>>> import numpy as np
>>> import numpy.linalg as la
>>> np.set_printoptions(precision=2, suppress=True, linewidth=100)
>>> rnd = lambda a: np.round(a, 2) + 0
>>> X = np.tril(np.array([[3, -3, 1, 1, -2],
...     [-1, -2, -1, -2, 0],
...     [-1, -3, -3, 0, -2],
...     [1, 0, -1, 2, -2],
...     [-3, -1, -1, -3, 0]]), -1) + np.eye(5, dtype=int)
>>> print(X)
[[ 1  0  0  0  0]
 [-1  1  0  0  0]
 [-1 -3  1  0  0]
 [ 1  0 -1  1  0]
 [-3 -1 -1 -3  1]]
>>> # triangular
>>> w, evecs = la.eig(X)
>>> print(rnd(np.sort(la.eigvals(la.inv(X)))))
[1.+0.j 1.+0.j 1.+0.j 1.+0.j 1.+0.j]
>>> print(w)
[1. 1. 1. 1. 1.]
>>> print(X @ X)
[[ 1  0  0  0  0]
 [-2  1  0  0  0]
 [ 1 -6  1  0  0]
 [ 3  3 -2  1  0]
 [-7  1  1 -6  1]]
>>> print(la.matrix_power(X, 4))
[[  1   0   0   0   0]
 [ -4   1   0   0   0]
 [ 14 -12   1   0   0]
 [ -2  18  -4   1   0]
 [-33 -22  14 -12   1]]
>>> print((X - X.T) / 2)
[[ 0.   0.5  0.5 -0.5  1.5]
 [-0.5  0.   1.5  0.   0.5]
 [-0.5 -1.5  0.   0.5  0.5]
 [ 0.5  0.  -0.5  0.   1.5]
 [-1.5 -0.5 -0.5 -1.5  0. ]]
>>> Y = X[0, 0] * X[1:] - np.outer(X[1:, 0], X[0])
>>> print(Y)
[[ 0  1  0  0  0]
 [ 0 -3  1  0  0]
 [ 0  0 -1  1  0]
 [ 0 -1 -1 -3  1]]
>>> print(np.flatnonzero(~Y.round(6).any(axis=1)))
[]
>>> print(X[:, 0] / X[0, 0])
[ 1. -1. -1.  1. -3.]
>>> f = np.array([1, 1])
>>> print(np.convolve(X[0], f))
[1 1 0 0 0 0]
>>> print(np.correlate(X[0], X[1], "full"))
[ 0  0  0  1 -1  0  0  0  0]
>>> print(np.cross(X[0, :3], X[1, :3]))
[0 0 1]
>>> Y = la.inv(X)
>>> print(rnd(la.inv(Y)))
[[ 1.  0.  0.  0.  0.]
 [-1.  1.  0.  0.  0.]
 [-1. -3.  1.  0.  0.]
 [ 1.  0. -1.  1.  0.]
 [-3. -1. -1. -3.  1.]]
>>> print(rnd(la.det(X) * la.det(Y)))
1.0
>>> print(rnd(X @ Y))
[[1. 0. 0. 0. 0.]
 [0. 1. 0. 0. 0.]
 [0. 0. 1. 0. 0.]
 [0. 0. 0. 1. 0.]
 [0. 0. 0. 0. 1.]]
>>> print(np.allclose(Y, X.T))
False
>>> K = np.array([[0, 8, 1, 4, 1, 0, 2, 2, 7, 3, 0],
...     [7, 3, 0, 4, 6, 7, 9, 9, 5, 7, 5],
...     [4, 2, 9, 4, 1, 3, 1, 0, 5, 0, 3],
...     [1, 0, 4, 3, 0, 8, 3, 8, 7, 5, 3],
...     [6, 6, 0, 6, 0, 2, 2, 6, 6, 8, 6],
...     [2, 7, 5, 9, 7, 9, 1, 5, 0, 2, 3],
...     [4, 6, 8, 9, 8, 9, 1, 5, 2, 8, 5],
...     [9, 6, 1, 3, 3, 7, 8, 6, 8, 8, 9],
...     [8, 0, 7, 2, 9, 3, 7, 4, 7, 5, 6],
...     [9, 8, 3, 7, 8, 5, 5, 9, 5, 2, 6],
...     [4, 2, 5, 7, 7, 9, 5, 6, 1, 3, 0]])
>>> print(K)
[[0 8 1 4 1 0 2 2 7 3 0]
 [7 3 0 4 6 7 9 9 5 7 5]
 [4 2 9 4 1 3 1 0 5 0 3]
 [1 0 4 3 0 8 3 8 7 5 3]
 [6 6 0 6 0 2 2 6 6 8 6]
 [2 7 5 9 7 9 1 5 0 2 3]
 [4 6 8 9 8 9 1 5 2 8 5]
 [9 6 1 3 3 7 8 6 8 8 9]
 [8 0 7 2 9 3 7 4 7 5 6]
 [9 8 3 7 8 5 5 9 5 2 6]
 [4 2 5 7 7 9 5 6 1 3 0]]
>>> print(K @ K)
[[179  80 101 113 158 161 169 187 163 157 149]
 [315 324 220 353 309 367 248 356 293 322 282]
 [122  95 174 145 120 153 103 122 157 102  99]
 [232 184 200 222 233 264 179 220 195 176 204]
 [258 204 158 230 250 280 248 302 254 222 202]
 [217 210 162 265 172 312 188 297 234 235 208]
 [306 287 233 347 251 370 242 372 310 270 266]
 [339 325 260 379 376 397 292 383 306 317 271]
 [279 271 248 313 249 273 193 269 285 263 233]
 [316 297 209 332 265 369 287 372 348 351 281]
 [210 243 184 274 175 285 150 261 234 234 218]]
>>> print((K - K.T) / 2)
[[ 0.   0.5 -1.5  1.5 -2.5 -1.  -1.  -3.5 -0.5 -3.  -2. ]
 [-0.5  0.  -1.   2.   0.   0.   1.5  1.5  2.5 -0.5  1.5]
 [ 1.5  1.   0.   0.   0.5 -1.  -3.5 -0.5 -1.  -1.5 -1. ]
 [-1.5 -2.   0.   0.  -3.  -0.5 -3.   2.5  2.5 -1.  -2. ]
 [ 2.5  0.  -0.5  3.   0.  -2.5 -3.   1.5 -1.5  0.  -0.5]
 [ 1.   0.   1.   0.5  2.5  0.  -4.  -1.  -1.5 -1.5 -3. ]
 [ 1.  -1.5  3.5  3.   3.   4.   0.  -1.5 -2.5  1.5  0. ]
 [ 3.5 -1.5  0.5 -2.5 -1.5  1.   1.5  0.   2.  -0.5  1.5]
 [ 0.5 -2.5  1.  -2.5  1.5  1.5  2.5 -2.   0.   0.   2.5]
 [ 3.   0.5  1.5  1.   0.   1.5 -1.5  0.5  0.   0.   1.5]
 [ 2.  -1.5  1.   2.   0.5  3.   0.  -1.5 -2.5 -1.5  0. ]]
>>> print(rnd(np.abs(la.eigvals(K)).max()))
51.96
>>> print(np.allclose(K, K.T))
False
>>> rng = np.random.default_rng(48123)
>>> labels = rng.permutation(11)
>>> Y = K[:, labels] * rng.choice([-1, 1], 11)
>>> print(Y)
[[ 7 -1 -1  4  8  0  0  3 -2  0 -2]
 [ 5 -6  0  4  3  5  7  7 -9  7 -9]
 [ 5 -1 -9  4  2  3  3  0  0  4 -1]
 [ 7  0 -4  3  0  3  8  5 -8  1 -3]
 [ 6  0  0  6  6  6  2  8 -6  6 -2]
 [ 0 -7 -5  9  7  3  9  2 -5  2 -1]
 [ 2 -8 -8  9  6  5  9  8 -5  4 -1]
 [ 8 -3 -1  3  6  9  7  8 -6  9 -8]
 [ 7 -9 -7  2  0  6  3  5 -4  8 -7]
 [ 5 -8 -3  7  8  6  5  2 -9  9 -5]
 [ 1 -7 -5  7  2  0  9  3 -6  4 -5]]
>>> U, _, Vt = la.svd(K.T @ Y)
>>> print(labels)
[ 8  4  2  3  1 10  5  9  7  0  6]
>>> print(rnd(la.lstsq(K, Y)[0]))
[[ 0.  0.  0.  0.  0.  0.  0.  0.  0.  1.  0.]
 [ 0.  0.  0.  0.  1.  0.  0.  0.  0.  0.  0.]
 [ 0.  0. -1.  0.  0.  0.  0.  0.  0.  0.  0.]
 [ 0.  0.  0.  1.  0.  0.  0.  0.  0.  0.  0.]
 [ 0. -1.  0.  0.  0.  0.  0.  0.  0.  0.  0.]
 [ 0.  0.  0.  0.  0.  0.  1.  0.  0.  0.  0.]
 [ 0.  0.  0.  0.  0.  0.  0.  0.  0.  0. -1.]
 [ 0.  0.  0.  0.  0.  0.  0.  0. -1.  0.  0.]
 [ 1.  0.  0.  0.  0.  0.  0.  0.  0.  0.  0.]
 [ 0.  0.  0.  0.  0.  0.  0.  1.  0.  0.  0.]
 [ 0.  0.  0.  0.  0.  1.  0.  0.  0.  0.  0.]]
>>> f = np.array([0, -2, 0])
>>> print(np.array([np.convolve(row, f, "same") for row in Y]))
[[-14   2   2  -8 -16   0   0  -6   4   0   4]
 [-10  12   0  -8  -6 -10 -14 -14  18 -14  18]
 [-10   2  18  -8  -4  -6  -6   0   0  -8   2]
 [-14   0   8  -6   0  -6 -16 -10  16  -2   6]
 [-12   0   0 -12 -12 -12  -4 -16  12 -12   4]
 [  0  14  10 -18 -14  -6 -18  -4  10  -4   2]
 [ -4  16  16 -18 -12 -10 -18 -16  10  -8   2]
 [-16   6   2  -6 -12 -18 -14 -16  12 -18  16]
 [-14  18  14  -4   0 -12  -6 -10   8 -16  14]
 [-10  16   6 -14 -16 -12 -10  -4  18 -18  10]
 [ -2  14  10 -14  -4   0 -18  -6  12  -8  10]]
>>> print(np.convolve(Y[1], f))
[  0 -10  12   0  -8  -6 -10 -14 -14  18 -14  18   0]
>>> print(np.polyval(f, Y[1]))
[-10  12   0  -8  -6 -10 -14 -14  18 -14  18]
>>> print(np.correlate(Y[1], Y[5], "full"))
[  -5   16  -37   36   38  -58   13   27  -42   31  259   55   50   84 -130 -143   -4  -53   -4
   63    0]
>>> print(np.cross(Y[1, :3], Y[5, :3]))
[ 30  25 -35]
>>> m1, _ = la.qr(np.array([[1.7, 0.4, -1.5, -0.8, 0.8],
...     [-0.7, 0.6, 0.2, -0.3, -1.4],
...     [0.5, -1.0, 1.1, -2.2, 1.3],
...     [-0.9, 0.2, 0.0, 0.3, 0.9],
...     [-0.5, -0.2, 2.1, 1.2, -1.0]]))
>>> print(rnd(m1))
[[-0.78 -0.41 -0.24 -0.12  0.38]
 [ 0.32 -0.44 -0.31 -0.74 -0.24]
 [-0.23  0.77 -0.05 -0.58  0.13]
 [ 0.42 -0.11  0.26 -0.14  0.85]
 [ 0.23  0.19 -0.88  0.29  0.22]]
>>> q, Rm = la.qr(m1)
>>> print(rnd(q @ Rm))
[[-0.78 -0.41 -0.24 -0.12  0.38]
 [ 0.32 -0.44 -0.31 -0.74 -0.24]
 [-0.23  0.77 -0.05 -0.58  0.13]
 [ 0.42 -0.11  0.26 -0.14  0.85]
 [ 0.23  0.19 -0.88  0.29  0.22]]
>>> print(np.allclose(Rm.T @ Rm, m1.T @ m1))
True
>>> print(rnd(q))
[[-0.78 -0.41 -0.24 -0.12  0.38]
 [ 0.32 -0.44 -0.31 -0.74 -0.24]
 [-0.23  0.77 -0.05 -0.58  0.13]
 [ 0.42 -0.11  0.26 -0.14  0.85]
 [ 0.23  0.19 -0.88  0.29  0.22]]
>>> print(rnd(np.abs(np.diag(Rm))))
[1. 1. 1. 1. 1.]
>>> M = np.array([[1, 1, -1, -1, -1, -1, 1, 1],
...     [1, -1, 1, -1, 1, -1, 1, -1],
...     [1, -1, -1, 1, 1, -1, -1, 1],
...     [1, 1, 1, 1, -1, -1, -1, -1],
...     [1, 1, 1, 1, 1, 1, 1, 1],
...     [1, -1, 1, -1, -1, 1, -1, 1]])
>>> print(M)
[[ 1  1 -1 -1 -1 -1  1  1]
 [ 1 -1  1 -1  1 -1  1 -1]
 [ 1 -1 -1  1  1 -1 -1  1]
 [ 1  1  1  1 -1 -1 -1 -1]
 [ 1  1  1  1  1  1  1  1]
 [ 1 -1  1 -1 -1  1 -1  1]]
>>> f, g = M[1], M[4]
>>> print(f @ g)
0
>>> p = (f @ g) / (f @ f) * f
>>> print(g - p)
[1. 1. 1. 1. 1. 1. 1. 1.]
>>> print((g - p) @ f)
0.0
>>> print(la.matrix_rank(np.outer(f, g)))
1
>>> Y = M / la.norm(M, axis=1, keepdims=True)
>>> gram = Y @ Y.T
>>> print(np.degrees(np.arccos(np.clip(gram[1, 4], -1, 1))))
90.0
>>> print(rnd(gram[1]))
[0. 1. 0. 0. 0. 0.]
>>> print((np.abs(gram) > 0.9).astype(int))
[[1 0 0 0 0 0]
 [0 1 0 0 0 0]
 [0 0 1 0 0 0]
 [0 0 0 1 0 0]
 [0 0 0 0 1 0]
 [0 0 0 0 0 1]]
>>> print(rnd(gram))
[[1. 0. 0. 0. 0. 0.]
 [0. 1. 0. 0. 0. 0.]
 [0. 0. 1. 0. 0. 0.]
 [0. 0. 0. 1. 0. 0.]
 [0. 0. 0. 0. 1. 0.]
 [0. 0. 0. 0. 0. 1.]]
>>> gram = K.T @ K
>>> print(rnd(la.eigvalsh(gram)[::-1]))
[2894.34  281.17  161.    126.17  103.98   52.84   34.18   20.33   11.74    1.      0.26]
>>> print(np.diag(gram))
[364 302 271 366 354 452 264 404 327 317 266]
>>> print(rnd(la.svd(K, compute_uv=False) ** 2))
[2894.34  281.17  161.    126.17  103.98   52.84   34.18   20.33   11.74    1.      0.26]
>>> print(np.allclose(gram, gram.T))
True
>>> print(la.matrix_rank(gram))
11
>>> print(rnd(la.norm(M[1], 1)), rnd(la.norm(M[1], np.inf)))
8.0 1.0
>>> print(rnd(la.norm(M) ** 2 / la.norm(M, 2) ** 2))
6.0
>>> print(M[1] @ M[2])
0
>>> print(rnd(la.norm(M, axis=1)))
[2.83 2.83 2.83 2.83 2.83 2.83]
>>> print(la.matrix_rank(M))
6
>>> print(np.diff(M, axis=0))
[[ 0 -2  2  0  2  0  0 -2]
 [ 0  0 -2  2  0  0 -2  2]
 [ 0  2  2  0 -2  0  0 -2]
 [ 0  0  0  0  2  2  2  2]
 [ 0 -2  0 -2 -2  0 -2  0]]
>>> print(np.abs(M).max())
1
>>> print(rnd(la.norm(M)))
6.93
>>> print(rnd(M.mean(axis=0)))
[ 1.    0.    0.33  0.    0.   -0.33  0.    0.33]
>>> print(np.count_nonzero(M))
48
>>> J = np.loadtxt("mat.csv", delimiter=",")
>>> print(J)
[[-0.12 -1.39 -0.97  0.9 ]
 [-1.21  1.81  2.4  -0.01]
 [-3.66  3.99  6.19  0.93]
 [ 2.42 -3.59 -4.8  -0.03]
 [ 1.11 -3.21 -3.41  0.89]
 [ 2.7   0.6  -1.79 -2.67]
 [ 0.12  1.39  0.99 -0.92]
 [ 3.71 -3.99 -6.23 -0.92]
 [ 3.99  0.18 -3.18 -3.6 ]
 [ 3.51  2.47 -1.01 -4.51]
 [-3.29  0.31  3.    2.68]
 [-0.2   6.48  5.22 -3.59]
 [-0.08 -1.41 -1.    0.9 ]
 [ 2.61 -0.82 -2.78 -1.78]
 [-2.2  -2.93 -0.41  3.62]
 [-0.07 -1.44 -0.97  0.9 ]
 [ 1.08 -3.19 -3.38  0.95]
 [ 5.06 -3.   -6.59 -2.72]
 [-5.23  1.59  5.63  3.59]
 [ 5.2  -1.65 -5.6  -3.58]
 [ 1.02 -4.6  -4.43  1.81]
 [ 3.81 -2.62 -5.18 -1.79]
 [-5.21  1.62  5.58  3.58]
 [ 0.88 -5.98 -5.44  2.68]
 [-1.26  0.41  1.4   0.89]
 [-4.72 -0.7   3.38  4.53]
 [ 2.98 -4.49 -5.99  0.01]
 [-1.8   2.67  3.57 -0.02]
 [-1.01  4.59  4.39 -1.81]
 [-2.13 -1.54  0.59  2.71]
 [ 1.19 -1.83 -2.4   0.  ]
 [ 4.46 -2.1  -5.43 -2.67]
 [ 0.21 -6.53 -5.22  3.65]]
>>> P = J @ la.solve(J.T @ J, J.T)
>>> print(rnd(P @ J[:, 3]))
[ 0.9  -0.01  0.93 -0.03  0.89 -2.67 -0.92 -0.92 -3.6  -4.51  2.68 -3.59  0.9  -1.78  3.62  0.9
  0.95 -2.72  3.59 -3.58  1.81 -1.79  3.58  2.68  0.89  4.53  0.01 -0.02 -1.81  2.71  0.   -2.67
  3.65]
>>> print(np.allclose(P @ P, P))
True
